>>> import numpy as np
>>> import numpy.linalg as la
>>> np.set_printoptions(precision=2, suppress=True, linewidth=100)
>>> M2 = np.array([[2]])
>>> Z = np.array([[2, -1, -1, 2, 1],
...     [2, -2, -2, 0, 1],
...     [-3, -1, 3, 2, -2],
...     [1, 1, 3, -2, 0],
...     [0, -1, 0, -1, -2]])
>>> J = np.block([[M2, np.array([[-5, 8, -8, -6, -5]])], [np.zeros((5, 1)), Z]])
>>> print(J)
[[ 2. -5.  8. -8. -6. -5.]
 [ 0.  2. -1. -1.  2.  1.]
 [ 0.  2. -2. -2.  0.  1.]
 [ 0. -3. -1.  3.  2. -2.]
 [ 0.  1.  1.  3. -2.  0.]
 [ 0.  0. -1.  0. -1. -2.]]
>>> print(la.norm(J, axis=1).argmax())
0
>>> print(la.norm(J, axis=1))
[14.76  3.32  3.61  5.2   3.87  2.45]
>>> print(la.norm(J, axis=0))
[2.   6.56 8.49 9.33 7.   5.92]
>>> print(round(float(la.norm(J, "nuc")), 2))
29.5
>>> print(round(la.norm(J[5], 1), 2), round(la.norm(J[5], np.inf), 2))
4.0 2.0
>>> print(J[5] @ J[4])
1.0
>>> Uu, sig, VT = la.svd(J, full_matrices=False)
>>> print(np.round(VT @ VT.T, 2) + 0)
[[1. 0. 0. 0. 0. 0.]
 [0. 1. 0. 0. 0. 0.]
 [0. 0. 1. 0. 0. 0.]
 [0. 0. 0. 1. 0. 0.]
 [0. 0. 0. 0. 1. 0.]
 [0. 0. 0. 0. 0. 1.]]
>>> print(np.abs(Uu[:, 0]).round(6).argmax())
0
>>> print(np.round(Uu.T @ J @ VT.T, 2) + 0)
[[14.99  0.    0.    0.    0.    0.  ]
 [ 0.    6.28  0.    0.    0.    0.  ]
 [ 0.    0.    4.19  0.    0.    0.  ]
 [ 0.    0.    0.    2.61  0.    0.  ]
 [ 0.    0.    0.    0.    1.14  0.  ]
 [ 0.    0.    0.    0.    0.    0.27]]
>>> print((sig > 1e-8).sum())
6
>>> arr = np.load("out5.npy")
>>> print(arr)
[[ 0  0  0  0  0  0]
 [ 2 -2  1  1 -1  2]
 [-2  0 -2 -2 -1  2]
 [ 0 -2  4 -3  0  3]
 [ 1  2  1  1  2  0]
 [ 0  0  0  0  0  0]
 [ 3 -4  3  0  1  3]
 [-2  0 -2 -2 -1  2]
 [-1  2 -1 -1  1  2]
 [-1  2 -1 -1  1  2]
 [ 5  0  1  3  3  4]
 [-1  0  2 -2 -2  2]
 [ 0 -2 -1 -1 -2  4]
 [-1  0  2 -2 -2  2]
 [ 1 -2  2 -1  2  1]
 [-2  0 -2 -2 -1  2]
 [ 4 -2  4  1  3  3]
 [ 0  0  0  0  0  0]
 [ 0  0  0  0  0  0]
 [ 0  0  0  0  0  0]
 [ 2  0 -1  1  2  2]
 [ 2 -2  1  1 -1  2]
 [ 1 -2  2 -1  2  1]
 [ 2  0 -1  1  2  2]
 [-1  0  2 -2 -2  2]
 [ 0 -2 -1 -1 -2  4]
 [ 2 -2  1  1 -1  2]]
>>> # rows 0 and 5 are equal
>>> x0 = np.array([2, 0, 1, 2, 0, -1])
>>> rhs = arr @ x0
>>> print(np.round(la.solve(arr.T @ arr, arr.T @ rhs), 2) + 0)
[ 2.  0.  1.  2.  0. -1.]
>>> print(rhs)
[  0   5 -12  -5   5   0   6 -12  -7  -7  13  -6  -7  -6   1 -12  11   0   0   0   3   5   1   3
  -6  -7   5]
>>> rng = np.random.default_rng(27586)
>>> rhs = rhs + 0.02 * rng.normal(size=27)
>>> print(rhs.round(2) + 0)
[  0.     5.02 -12.    -5.02   5.     0.     5.99 -12.04  -6.99  -7.04  13.    -6.02  -6.99  -5.99
   1.01 -12.01  10.98   0.     0.02   0.     2.99   5.01   0.99   3.    -6.    -6.98   4.96]
>>> c, *_ = la.lstsq(arr, rhs)
>>> print([round(float(la.norm(la.solve(arr.T @ arr + lam * np.eye(6), arr.T @ rhs))), 2) for lam in (0, 1, 10, 100)])
[3.17, 3.11, 2.8, 1.67]
>>> print(c.round())
[ 2.  0.  1.  2. -0. -1.]
>>> M2 = np.array([[3, 1], [0, 9], [5, 6], [2, 6], [4, 7], [7, 0]])
>>> print(np.vstack([arr, M2.T]).shape)
(29, 6)
>>> print(np.einsum("ik,kj->ij", arr, M2))
[[  0   0]
 [ 23 -11]
 [-10 -33]
 [ 35 -12]
 [ 18  45]
 [  0   0]
 [ 49  -8]
 [-10 -33]
 [  8  12]
 [  8  12]
 [ 66  50]
 [  9 -15]
 [ 13 -44]
 [  9 -15]
 [ 26   3]
 [-10 -33]
 [ 67  37]
 [  0   0]
 [  0   0]
 [  0   0]
 [ 25  16]
 [ 23 -11]
 [ 26   3]
 [ 25  16]
 [  9 -15]
 [ 13 -44]
 [ 23 -11]]
>>> M = np.loadtxt("arr.csv", delimiter=",")
>>> print(M)
[[-0.11 -0.78 -0.6  -0.12]
 [ 0.77  0.21 -0.31 -0.52]
 [-0.17  0.52 -0.73  0.4 ]
 [ 0.61 -0.26  0.08  0.75]]
>>> # columns are unit length and at right angles
>>> def softmax(z):
...     e = np.exp(z - z.max(axis=-1, keepdims=True))
...     return e / e.sum(axis=-1, keepdims=True)
... 
>>> print(softmax(M[3]))
[0.32 0.13 0.19 0.36]
>>> print(softmax(M).sum(axis=1))
[1. 1. 1. 1.]
>>> att = M @ M.T / np.sqrt(4)
>>> print(softmax(att))
[[0.35 0.22 0.22 0.22]
 [0.22 0.35 0.22 0.22]
 [0.22 0.22 0.35 0.22]
 [0.22 0.22 0.22 0.35]]
>>> print(softmax(att).round(6).argmax(axis=1))
[0 1 2 3]
>>> print(softmax(att)[3] @ M)
[ 0.32 -0.1  -0.32  0.21]
